% python3 -q
>>> import numpy as np
>>> import numpy.linalg as la
>>> np.set_printoptions(precision=3, suppress=True, linewidth=160)
>>> def rnd(a):
...     return np.round(a, 3) + 0
... 
>>> mat = np.loadtxt("layer8.csv", delimiter=",")
>>> mat
array([[-3.758, -0.819,  9.296],
       [-0.948,  0.284, -1.815],
       [ 1.649, -1.918,  7.082],
       [ 2.11 ,  0.143,  4.599],
       [ 6.291, -1.195, 11.12 ],
       [ 4.141,  1.828, -5.127],
       [-2.31 ,  0.777,  1.597],
       [-1.001, -0.389, -6.613],
       [-2.447,  0.907,  1.095],
       [-2.242,  0.24 , -0.564],
       [ 1.119,  0.754,  1.943],
       [ 2.778, -0.082, -3.749],
       [-0.633,  0.509, -1.219],
       [ 3.323, -1.052,  2.712]])
>>> Ac = mat - mat.mean(axis=0)
>>> V = la.svd(Ac)[2][:2]
>>> Y = Ac - Ac @ V.T @ V
>>> rnd(np.cov(Ac @ V.T, rowvar=False))
array([[27.993,  0.   ],
       [ 0.   ,  8.375]])
>>> rnd((Ac @ V.T).std(axis=0))
array([5.098, 2.789])
>>> rnd(Y.std(axis=0))
array([0.03 , 0.744, 0.085])
>>> rnd(la.norm(Y) / la.norm(Ac))
np.float64(0.128)
>>> Y = np.c_[mat[:, :2] @ np.array([[2, 1], [2, 3]]), np.array([2, 2, 0, 0, 0, 1, 0, 2, 2, 2, 2, 1, 2, 1])]
>>> rnd(Y)
array([[-9.154, -6.215,  2.   ],
       [-1.328, -0.096,  2.   ],
       [-0.538, -4.105,  0.   ],
       [ 4.506,  2.539,  0.   ],
       [10.192,  2.706,  0.   ],
       [11.938,  9.625,  1.   ],
       [-3.066,  0.021,  0.   ],
       [-2.78 , -2.168,  2.   ],
       [-3.08 ,  0.274,  2.   ],
       [-4.004, -1.522,  2.   ],
       [ 3.746,  3.381,  2.   ],
       [ 5.392,  2.532,  1.   ],
       [-0.248,  0.894,  2.   ],
       [ 4.542,  0.167,  1.   ]])
>>> rnd(la.lstsq(mat, Y[:, 0])[0])
array([2., 2., 0.])
>>> G = np.cov(Y, rowvar=False)
>>> rnd(Y.std(axis=0))
array([5.609, 3.616, 0.86 ])
>>> rnd(np.median(Y, axis=0))
array([-0.393,  0.22 ,  1.5  ])
>>> rnd(np.polyfit(Y[:, 1], Y[:, 0], 1))
array([1.322, 0.393])
>>> np.argwhere(np.triu(np.abs(np.corrcoef(Y.T)) > 0.8, 1))
array([[0, 1]])
>>> rnd(G)
array([[33.88 , 18.613, -2.415],
       [18.613, 14.081, -0.641],
       [-2.415, -0.641,  0.797]])
>>> G.shape
(3, 3)
>>> np.argsort(-Y.std(axis=0).round(6), kind="stable")
array([0, 1, 2])
>>> rnd(np.corrcoef(Y[:, 1], Y[:, 0])[0, 1])
np.float64(0.852)
>>> w, V = la.eigh(G)
>>> rnd(w.sum()), rnd(np.trace(G))
(np.float64(48.757), np.float64(48.757))
>>> rnd(la.eigvalsh(G + 3 * np.eye(3)))
array([ 3.469,  6.096, 48.192])
>>> rnd(w)
array([ 0.469,  3.096, 45.192])
>>> rnd(la.svd(G, compute_uv=False))
array([45.192,  3.096,  0.469])
>>> np.unique(w.round(6) + 0, return_counts=True)[1]
array([1, 1, 1])
>>> proj = mat @ la.solve(mat.T @ mat, mat.T)
>>> rnd(proj @ mat[:, 2])
array([ 9.296, -1.815,  7.082,  4.599, 11.12 , -5.127,  1.597, -6.613,  1.095, -0.564,  1.943, -3.749, -1.219,  2.712])
>>> np.trace(proj)
np.float64(3.0)
>>> K = np.loadtxt("a.csv", delimiter=",")
>>> K
array([[ -1.,   3.,   2.,  -3.,  -1.],
       [ -1.,   1.,   0.,  -3.,  -4.],
       [  2.,  -1.,   0.,  -4.,  -4.],
       [  3.,  -3.,  -1.,  -3.,  -2.],
       [  1.,  -4.,  -3.,   0.,  -2.],
       [  3.,  -5.,  -4.,   0.,   0.],
       [  4.,  -3.,  -6.,  -1.,   2.],
       [  7.,  -3.,  -3.,  -4.,   2.],
       [  8.,  -3.,  -3.,  -3.,   5.],
       [  6.,  -3.,  -4.,  -5.,   8.],
       [  8.,   0.,  -6.,  -4.,  10.],
       [  5.,  -3.,  -3.,  -6.,   7.],
       [  6.,  -1.,   0.,  -3.,   5.],
       [  8.,  -2.,   2.,  -1.,   4.],
       [  7.,  -2.,   1.,   1.,   6.],
       [  6.,   0.,  -2.,  -1.,   5.],
       [  6.,  -1.,  -5.,  -2.,   4.],
       [  3.,   1.,  -7.,  -1.,   1.],
       [  6.,   4.,  -7.,  -4.,   1.],
       [  8.,   4.,  -7.,  -1.,  -1.],
       [  7.,   2.,  -8.,   2.,   0.],
       [  8.,   3., -10.,   4.,   2.],
       [  5.,   1., -12.,   7.,   4.],
       [  2.,   2., -15.,   9.,   5.],
       [  1.,   2., -16.,   8.,   6.],
       [  2.,   4., -14.,   6.,   4.],
       [ -1.,   5., -17.,   7.,   2.]])
>>> Y = K[0, 0] * K[1:] - np.outer(K[1:, 0], K[0])
>>> Y
array([[  0.,   2.,   2.,   0.,   3.],
       [  0.,  -5.,  -4.,  10.,   6.],
       [  0.,  -6.,  -5.,  12.,   5.],
       [  0.,   1.,   1.,   3.,   3.],
       [  0.,  -4.,  -2.,   9.,   3.],
       [  0.,  -9.,  -2.,  13.,   2.],
       [  0., -18., -11.,  25.,   5.],
       [  0., -21., -13.,  27.,   3.],
       [  0., -15.,  -8.,  23.,  -2.],
       [  0., -24., -10.,  28.,  -2.],
       [  0., -12.,  -7.,  21.,  -2.],
       [  0., -17., -12.,  21.,   1.],
       [  0., -22., -18.,  25.,   4.],
       [  0., -19., -15.,  20.,   1.],
       [  0., -18., -10.,  19.,   1.],
       [  0., -17.,  -7.,  20.,   2.],
       [  0., -10.,   1.,  10.,   2.],
       [  0., -22.,  -5.,  22.,   5.],
       [  0., -28.,  -9.,  25.,   9.],
       [  0., -23.,  -6.,  19.,   7.],
       [  0., -27.,  -6.,  20.,   6.],
       [  0., -16.,   2.,   8.,   1.],
       [  0.,  -8.,  11.,  -3.,  -3.],
       [  0.,  -5.,  14.,  -5.,  -5.],
       [  0., -10.,  10.,   0.,  -2.],
       [  0.,  -2.,  19., -10.,  -3.]])
>>> np.flatnonzero(~Y.round(6).any(axis=1))
array([], dtype=int64)
>>> K[:, 0] / K[0, 0]
array([ 1.,  1., -2., -3., -1., -3., -4., -7., -8., -6., -8., -5., -6., -8., -7., -6., -6., -3., -6., -8., -7., -8., -5., -2., -1., -2.,  1.])
>>> rng = np.random.default_rng(506)
>>> feats = (rng.random((6, 6)) < 0.3) + np.eye(6)
>>> feats /= feats.sum(axis=1, keepdims=True)
>>> feats
array([[1. , 0. , 0. , 0. , 0. , 0. ],
       [0. , 1. , 0. , 0. , 0. , 0. ],
       [0. , 0. , 1. , 0. , 0. , 0. ],
       [0. , 0. , 0.5, 0.5, 0. , 0. ],
       [0.2, 0.2, 0.2, 0. , 0.2, 0.2],
       [0. , 0. , 0. , 0.5, 0. , 0.5]])
>>> x = np.array([-2, 0, 1, 2, -2, -2])
>>> a = np.maximum(feats @ x, 0)
>>> np.maximum(feats @ (3 * x), 0)
array([0. , 0. , 3. , 4.5, 0. , 0. ])
>>> np.maximum(feats @ x, 0) - np.maximum(-feats @ x, 0)
array([-2. ,  0. ,  1. ,  1.5, -1. ,  0. ])
>>> Y = feats / la.norm(feats, axis=1, keepdims=True)
>>> G = Y @ Y.T
>>> np.argwhere(np.triu(np.abs(G) > 0.95, 1))
array([], shape=(0, 2), dtype=int64)
>>> rnd(G[2])
array([0.   , 0.   , 1.   , 0.707, 0.447, 0.   ])
>>> (np.abs(G) > 0.9).astype(int)
array([[1, 0, 0, 0, 0, 0],
       [0, 1, 0, 0, 0, 0],
       [0, 0, 1, 0, 0, 0],
       [0, 0, 0, 1, 0, 0],
       [0, 0, 0, 0, 1, 0],
       [0, 0, 0, 0, 0, 1]])
>>> Q, V = la.qr(feats[:, :1])[0], la.qr(feats[:, 1:])[0]
>>> s = la.svd(Q.T @ V, compute_uv=False)
>>> rnd(la.norm(Q @ Q.T - V @ V.T, 2))
np.float64(1.0)
>>> (s > 0.9).sum()
np.int64(0)
>>> f, v = feats[4], feats[1]
>>> f @ v
np.float64(0.2)
>>> pr = (f @ v) / (f @ f) * f
>>> np.outer(f, v)
array([[0. , 0.2, 0. , 0. , 0. , 0. ],
       [0. , 0.2, 0. , 0. , 0. , 0. ],
       [0. , 0.2, 0. , 0. , 0. , 0. ],
       [0. , 0. , 0. , 0. , 0. , 0. ],
       [0. , 0.2, 0. , 0. , 0. , 0. ],
       [0. , 0.2, 0. , 0. , 0. , 0. ]])
>>> rnd(pr)
array([0.2, 0.2, 0.2, 0. , 0.2, 0.2])
>>> m1 = np.loadtxt("run5.csv", delimiter=",")
>>> rnd(m1)
array([[-0.763, -1.646, -2.67 ,  5.205],
       [ 0.87 , -1.403,  2.668,  5.924],
       [ 4.645, -6.398, -0.332, -2.305],
       [ 6.377,  4.489,  2.943,  1.717],
       [ 1.808,  1.143, -2.493, -1.589],
       [-5.194, -1.376,  5.844, -0.775]])
>>> W1 = np.array([[6, 7, 3, 9, 8, 8],
...     [9, 1, 8, 4, 3, 6],
...     [1, 0, 7, 2, 5, 5],
...     [8, 0, 2, 5, 5, 9]])
>>> c = np.array([-2, -1, -5, -6, 5, 4])
>>> H = np.maximum(m1 @ W1 + c, 0)
>>> rnd((H > 0).mean(axis=0))
array([0.667, 0.667, 0.5  , 0.667, 0.833, 0.5  ])
>>> (H > 0).astype(int)
array([[1, 0, 0, 1, 1, 1],
       [1, 1, 1, 1, 1, 1],
       [0, 1, 0, 0, 1, 0],
       [1, 1, 1, 1, 1, 1],
       [1, 1, 0, 1, 1, 0],
       [0, 0, 1, 0, 0, 0]])
>>> W2 = np.array([[-1, 1, 3],
...     [-1, 1, 2],
...     [-1, -1, 2],
...     [1, -1, -1],
...     [3, -1, -2],
...     [2, 3, -1]])
>>> (H @ W2).round(6).argmax(axis=1)
array([1, 0, 2, 0, 2, 2])
>>> W1 @ W2
array([[33, 17,  5],
       [ 7, 13, 29],
       [19,  2,  0],
       [28, 23,  4]])
>>> x = np.array([5, 1, -2, 3])
>>> rhs = m1 @ x
>>> rnd(la.lstsq(m1, rhs)[0])
array([ 5.,  1., -2.,  3.])
>>> rnd(la.pinv(m1) @ m1)
array([[1., 0., 0., 0.],
       [0., 1., 0., 0.],
       [0., 0., 1., 0.],
       [0., 0., 0., 1.]])
>>> rhs = rhs + 0.05 * rng.normal(size=6)
>>> rnd(rhs)
array([ 15.438,  15.335,  10.589,  35.607,  10.411, -41.377])
>>> c, *_ = la.lstsq(m1, rhs)
>>> rnd(c)
array([ 5.   ,  1.   , -2.002,  2.991])
>>> [round(float(la.norm(la.solve(m1.T @ m1 + lam * np.eye(4), m1.T @ rhs))), 2) for lam in (0, 1, 10, 100)]
[6.24, 6.17, 5.63, 3.02]
>>> Y = np.c_[m1[:, :3] @ np.array([[1, 1, 0], [2, 1, 1], [1, 0, 0]]), np.array([2, 2, 2, 2, 0, 3])]
>>> rnd(Y)
array([[-6.725, -2.409, -1.646,  2.   ],
       [ 0.732, -0.533, -1.403,  2.   ],
       [-8.484, -1.754, -6.398,  2.   ],
       [18.299, 10.866,  4.489,  2.   ],
       [ 1.6  ,  2.951,  1.143,  0.   ],
       [-2.1  , -6.569, -1.376,  3.   ]])
>>> la.matrix_rank(np.c_[m1, Y])
np.int64(5)
>>> rnd(la.lstsq(m1, Y[:, 0])[0])
array([1., 2., 1., 0.])
>>> rnd(la.norm(la.qr(m1)[0].T @ Y, axis=0) ** 2 / ((Y ** 2).sum(axis=0) + 1e-12))
array([1.   , 1.   , 1.   , 0.709])
>>> Y = mat / np.sqrt((mat ** 2).mean(axis=1, keepdims=True))
>>> la.matrix_rank(mat - mat.mean(axis=1, keepdims=True))
np.int64(2)
>>> rnd(la.norm(Y, axis=1))
array([1.732, 1.732, 1.732, 1.732, 1.732, 1.732, 1.732, 1.732, 1.732, 1.732, 1.732, 1.732, 1.732, 1.732])
>>> ang = np.radians(135)
>>> R = np.eye(4)
>>> R[2, 2] = R[0, 0] = np.cos(ang)
>>> R[2, 0], R[0, 2] = -np.sin(ang), np.sin(ang)
>>> rnd(R)
array([[-0.707,  0.   ,  0.707,  0.   ],
       [ 0.   ,  1.   ,  0.   ,  0.   ],
       [-0.707,  0.   , -0.707,  0.   ],
       [ 0.   ,  0.   ,  0.   ,  1.   ]])
>>> Y = m1 @ R.T
>>> rnd(np.abs(Y - m1).max(axis=0))
array([12.999,  0.   ,  9.534,  0.   ])
